$ ipython --no-banner

In [1]: import numpy as np

In [2]: from numpy import linalg as LA

In [3]: np.set_printoptions(suppress=True, linewidth=120)

In [4]: def rnd(a):
   ...:     return np.round(a, 2) + 0
   ...: 

In [5]: X = np.arange(35).reshape(5, 7) + 3

In [6]: X
Out[6]: 
array([[ 3,  4,  5,  6,  7,  8,  9],
       [10, 11, 12, 13, 14, 15, 16],
       [17, 18, 19, 20, 21, 22, 23],
       [24, 25, 26, 27, 28, 29, 30],
       [31, 32, 33, 34, 35, 36, 37]])

In [7]: other = np.array([[6, 3, 7],
   ...:     [7, 7, 2],
   ...:     [8, -5, 2],
   ...:     [-5, -8, -6],
   ...:     [3, 2, -1],
   ...:     [-7, 4, 6],
   ...:     [6, -8, 9]])

In [8]: LA.matrix_rank(np.vstack([X, other.T]))
Out[8]: np.int64(5)

In [9]: np.einsum("ij,ij->i", X, X)
Out[9]: array([ 280, 1211, 2828, 5131, 8120])

In [10]: other.T @ X.T
Out[10]: 
array([[  75,  201,  327,  453,  579],
       [ -62,  -97, -132, -167, -202],
       [ 125,  258,  391,  524,  657]])

In [11]: np.argsort(-LA.norm(X, axis=0).round(6), kind="stable")[:3]
Out[11]: array([6, 5, 4])

In [12]: LA.cond(X) > 100
Out[12]: np.True_

In [13]: vec = np.array([-2, -1, 1, 3, -3, 2, -3])

In [14]: np.sign((X @ vec).round(6))
Out[14]: array([-1, -1, -1, -1, -1])

In [15]: X @ np.eye(7)[6]
Out[15]: array([ 9., 16., 23., 30., 37.])

In [16]: (X @ vec).argmax()
Out[16]: np.int64(0)

In [17]: X @ vec
Out[17]: array([ -19,  -40,  -61,  -82, -103])

In [18]: vec @ X
---------------------------------------------------------------------------
ValueError                                Traceback (most recent call last)
Cell In[18], line 1
----> 1 vec @ X

ValueError: matmul: Input operand 1 has a mismatch in its core dimension 0, with gufunc signature (n?,k),(k,m?)->(n?,m?) (size 5 is different from 7)

In [19]: LA.norm(X @ vec) <= LA.norm(X, 2) * LA.norm(vec) + 1e-9
Out[19]: np.True_
